$ python3 -q
>>> import numpy as np
>>> from numpy import linalg as LA
>>> np.set_printoptions(suppress=True, linewidth=100)
>>> def tidy(a):
...     return np.round(a, 2) + 0
... 
>>> data = np.load("case14.npy")
>>> data
array([[ 3.6,  0. ,  0.2,  4. ],
       [ 1.7,  2. , -1.2, -7. ],
       [-1.9, -1.5, -0.3, -9. ]])
>>> left, s, VT = LA.svd(data, full_matrices=False)
>>> (s > 1e-8).sum()
np.int64(3)
>>> tidy(left.T @ left)
array([[1., 0., 0.],
       [0., 1., 0.],
       [0., 0., 1.]])
>>> tidy(VT @ VT.T)
array([[1., 0., 0.],
       [0., 1., 0.],
       [0., 0., 1.]])
>>> left.shape, s.shape, VT.shape
((3, 3), (3,), (3, 4))
>>> tidy(np.cumsum(s ** 2) / np.sum(s ** 2))
array([0.86, 0.98, 1.  ])
>>> np.allclose(left * s @ VT, data)
True
>>> tidy(data - data[0])
array([[  0. ,   0. ,   0. ,   0. ],
       [ -1.9,   2. ,  -1.4, -11. ],
       [ -5.5,  -1.5,  -0.5, -13. ]])
>>> np.count_nonzero(data)
np.int64(11)
>>> tidy(data.sum(axis=1))
array([  7.8,  -4.5, -12.7])
>>> tidy(LA.svd(data, compute_uv=False))
array([12.24,  4.47,  1.85])
>>> np.abs(data).max()
np.float64(9.0)
>>> LA.matrix_rank(data)
np.int64(3)
>>> data.sum(axis=0)
array([  3.4,   0.5,  -1.3, -12. ])
>>> B = data / np.sqrt((data ** 2).mean(axis=1, keepdims=True))
>>> tidy(data - data.mean(axis=1, keepdims=True))
array([[ 1.65, -1.95, -1.75,  2.05],
       [ 2.82,  3.12, -0.07, -5.88],
       [ 1.27,  1.67,  2.88, -5.82]])
>>> LA.matrix_rank(B) == LA.matrix_rank(data)
np.True_
>>> tidy(B[2])
array([-0.41, -0.32, -0.06, -1.93])
>>> tidy(LA.norm(B, axis=1))
array([2., 2., 2.])
